% ipython --no-banner

In [1]: import numpy as np

In [2]: from numpy import linalg as LA

In [3]: np.set_printoptions(precision=4, suppress=True, linewidth=100)

In [4]: def tidy(a):
   ...:     return np.round(a, 4) + 0
   ...: 

In [5]: f = np.array([2, 2, -2])

In [6]: r1 = np.array([1, 0, 0])

In [7]: M = np.outer(f, r1)

In [8]: print(M)
[[ 2  0  0]
 [ 2  0  0]
 [-2  0  0]]

In [9]: t3 = np.stack([M, 4 * M, M[::-1]])

In [10]: print(t3.shape)
(3, 3, 3)

In [11]: print(np.einsum("bij,cij->bc", t3, t3))
[[ 12  48  -4]
 [ 48 192 -16]
 [ -4 -16  12]]

In [12]: print(LA.matrix_rank(t3.reshape(3, -1)))
2

In [13]: left, s, VT = LA.svd(M)

In [14]: print(tidy(s))
[3.4641 0.     0.    ]

In [15]: print(np.argmax(s[:-1] / (s[1:] + 1e-6)) + 1)
1

In [16]: B = left[:, :1] @ np.diag(s[:1]) @ VT[:1]

In [17]: print(tidy(np.abs(M - B).max()))
0.0

In [18]: print(tidy(LA.norm(M - B) / LA.norm(M)))
0.0

In [19]: print(tidy(LA.norm(M - B, 2)), s[1])
0.0 0.0

In [20]: m1 = np.load("data.npy")

In [21]: print(m1)
[[ 2  0  0 -3 -2]
 [ 0  0  0  0  0]
 [ 0  0  3  0  0]
 [ 2  0  0  3  3]
 [ 3  0  0 -2  1]]

In [22]: print(np.unique(m1.round(6), axis=0).shape)
(5, 5)

In [23]: print(tidy(m1 @ LA.pinv(m1) @ m1))
[[ 2.  0.  0. -3. -2.]
 [ 0.  0.  0.  0.  0.]
 [ 0.  0.  3.  0.  0.]
 [ 2.  0.  0.  3.  3.]
 [ 3.  0.  0. -2.  1.]]

In [24]: try:
    ...:     LA.inv(m1)
    ...: except LA.LinAlgError as e:
    ...:     print(repr(e))
    ...: 
LinAlgError('Singular matrix')

In [25]: P = np.triu(np.array([[-3, 3, 0, -3, -2],
    ...:     [0, 1, 3, -3, -2],
    ...:     [-2, 3, 3, 0, 3],
    ...:     [-1, -1, 3, 1, 1],
    ...:     [3, 0, -1, -3, 2]]), 1) + np.eye(5)

In [26]: B = P @ m1 @ LA.inv(P)

In [27]: print(tidy(np.poly(B)))
[   1.   -9.   47. -110.   69.    0.]

In [28]: print(B)
[[ -10.   30.  -90.   52.  245.]
 [ -12.   36.  -99.   67.  267.]
 [   9.  -27.   84.  -60. -225.]
 [   5.  -15.   45.  -29. -122.]
 [   3.   -9.   27.  -20.  -72.]]

In [29]: print(np.trace(B), np.trace(m1))
9.0 9

In [30]: print(tidy(LA.det(B)))
0.0
